$ python -q
>>> import numpy as np
>>> from numpy import linalg as LA
>>> np.set_printoptions(suppress=True, linewidth=120)
>>> rd = lambda a: np.round(a, 2) + 0
>>> B = np.array([[2, 2], [2, 0], [-2, -1]])
>>> W2 = np.array([[0, -1, -2, 2, 1, -1, 1, -1], [1, 0, 1, 0, 0, 1, 2, 0]])
>>> rng = np.random.default_rng(442)
>>> E = B @ W2 + 0.1 * rng.normal(size=(3, 8))
>>> rd(E)
array([[ 1.89, -1.95, -2.2 ,  3.92,  2.11,  0.14,  6.  , -1.8 ],
       [ 0.17, -2.03, -3.96,  4.16,  2.08, -1.88,  2.01, -1.78],
       [-1.07,  1.82,  3.03, -3.99, -1.89,  1.06, -3.87,  1.9 ]])
>>> def softmax(z):
...     e = np.exp(z - z.max(axis=-1, keepdims=True))
...     return e / e.sum(axis=-1, keepdims=True)
... 
>>> rd(softmax(10 * E[0]))
array([0., 0., 0., 0., 0., 0., 1., 0.])
>>> print(rd(softmax(E[0])))
[0.01 0.   0.   0.11 0.02 0.   0.86 0.  ]
>>> scores = E @ E.T / np.sqrt(8)
>>> softmax(scores).round(6).argmax(axis=1)
array([0, 1, 2])
>>> rd(softmax(scores)[0] @ E)
array([ 1.89, -1.95, -2.2 ,  3.92,  2.11,  0.14,  6.  , -1.8 ])
>>> B = np.array([[-3, 1],
...     [2, -2],
...     [0, 1],
...     [-2, -3],
...     [-2, 0],
...     [0, 3],
...     [-3, -1],
...     [-2, 2]])
>>> LA.matrix_rank(np.vstack([E, B.T]))
np.int64(5)
>>> print(rd(B.T @ E.T))
[[-36.01 -19.52  26.43]
 [-17.34 -23.43  21.14]]
>>> LA.matrix_rank(E @ B)
np.int64(2)
>>> rd(E @ B)
array([[-36.01, -17.34],
       [-19.52, -23.43],
       [ 26.43,  21.14]])
>>> F = np.load("w.npy")
>>> F
array([[ 2.17,  3.83,  2.23,  2.64,  3.71,  0.65, -1.35,  0.02, -0.44],
       [ 0.09,  0.03, -0.36,  0.23,  0.02, -0.42,  0.39, -0.27,  0.49],
       [ 1.83,  2.77,  1.57,  1.84,  2.7 ,  1.29, -0.64,  0.35,  0.35],
       [-0.66, -1.2 , -0.56,  0.02, -1.  , -0.27, -0.17,  0.02,  0.14],
       [-1.33, -1.52, -0.99, -1.22, -1.69, -0.83,  0.83,  0.33, -0.21],
       [ 2.52,  3.81,  2.01,  2.42,  4.03,  1.53, -1.58,  0.11,  0.06],
       [-0.88, -1.16, -0.84, -0.65, -1.71, -0.5 ,  0.27, -0.2 ,  0.15],
       [-2.89, -4.45, -2.86, -3.44, -5.1 , -0.89,  1.52,  0.45, -0.25],
       [ 2.31,  3.45,  2.58,  1.83,  3.36,  1.55, -1.15, -0.34, -0.61],
       [-1.16, -1.67, -1.27, -1.49, -1.73, -0.64,  0.62, -0.22, -0.16],
       [ 1.  ,  0.88,  0.46,  0.4 ,  0.9 ,  0.31, -0.24, -0.15,  0.19],
       [ 5.13,  7.01,  4.76,  4.04,  6.86,  2.46, -2.74,  0.39,  0.33],
       [ 0.85,  1.67,  1.53,  1.4 ,  2.03,  0.4 , -0.27, -0.22, -0.41],
       [ 0.44,  0.06, -0.23,  0.34,  0.22,  0.05, -0.05, -0.33,  0.1 ],
       [-3.54, -5.07, -3.25, -3.26, -4.37, -1.66,  1.42, -0.44,  0.17],
       [-0.87, -0.96, -0.79, -0.35, -0.96, -0.22,  0.17, -0.55,  0.18],
       [ 0.56,  0.95,  0.16,  0.22,  0.12,  0.17, -0.14,  0.21, -0.36],
       [ 2.74,  3.88,  3.09,  2.43,  3.52,  1.51, -0.79,  0.39, -0.3 ],
       [ 2.13,  3.21,  1.77,  2.04,  3.47,  0.88, -1.04, -0.44,  0.04],
       [-0.87, -1.11, -0.89, -0.92, -0.96, -0.63,  0.82,  0.24,  0.39],
       [-0.61, -1.53, -1.37, -1.16, -1.18, -0.24,  0.32, -0.44, -0.49],
       [ 0.34,  0.04, -0.2 ,  0.66,  0.53, -0.33,  0.19,  0.15,  0.3 ],
       [ 3.29,  4.97,  3.14,  2.77,  5.08,  1.71, -0.96, -0.76, -0.63],
       [ 1.84,  1.83,  0.73,  1.09,  1.44,  0.65, -0.47, -0.38, -0.35],
       [-1.32, -2.05, -1.21, -1.43, -2.53, -0.61,  0.11,  0.3 ,  0.01],
       [-2.38, -3.88, -2.27, -2.29, -3.67, -1.08,  0.99,  0.1 ,  0.23],
       [-1.51, -2.3 , -1.31, -1.69, -2.74, -0.9 ,  1.48, -0.05, -0.08],
       [-0.35, -1.45, -0.28,  0.08, -1.1 , -0.39,  0.33, -0.17,  0.25],
       [-1.02, -0.99, -1.07, -0.97, -0.76, -0.58,  0.02, -0.36, -0.11]])
>>> G = np.cov(F, rowvar=False)
>>> rd(np.corrcoef(F.T))
array([[ 1.  ,  0.99,  0.98,  0.98,  0.98,  0.97, -0.94,  0.  , -0.2 ],
       [ 0.99,  1.  ,  0.99,  0.98,  0.99,  0.96, -0.94,  0.  , -0.23],
       [ 0.98,  0.99,  1.  ,  0.97,  0.98,  0.96, -0.93,  0.04, -0.23],
       [ 0.98,  0.98,  0.97,  1.  ,  0.98,  0.93, -0.93, -0.02, -0.15],
       [ 0.98,  0.99,  0.98,  0.98,  1.  ,  0.95, -0.94, -0.05, -0.2 ],
       [ 0.97,  0.96,  0.96,  0.93,  0.95,  1.  , -0.93,  0.03, -0.25],
       [-0.94, -0.94, -0.93, -0.93, -0.94, -0.93,  1.  , -0.01,  0.15],
       [ 0.  ,  0.  ,  0.04, -0.02, -0.05,  0.03, -0.01,  1.  ,  0.24],
       [-0.2 , -0.23, -0.23, -0.15, -0.2 , -0.25,  0.15,  0.24,  1.  ]])
>>> np.argwhere(np.triu(np.abs(np.corrcoef(F.T)) > 0.8, 1))
array([[0, 1],
       [0, 2],
       [0, 3],
       [0, 4],
       [0, 5],
       [0, 6],
       [1, 2],
       [1, 3],
       [1, 4],
       [1, 5],
       [1, 6],
       [2, 3],
       [2, 4],
       [2, 5],
       [2, 6],
       [3, 4],
       [3, 5],
       [3, 6],
       [4, 5],
       [4, 6],
       [5, 6]])
>>> print(np.median(F, axis=0))
[ 0.09  0.03 -0.28  0.22  0.02 -0.24  0.02 -0.15  0.04]
>>> np.argsort(-F.std(axis=0).round(6), kind="stable")
array([1, 4, 0, 2, 3, 5, 6, 7, 8])
>>> print(rd(np.polyfit(F[:, 8], F[:, 2], 1)))
[-1.4  0.1]
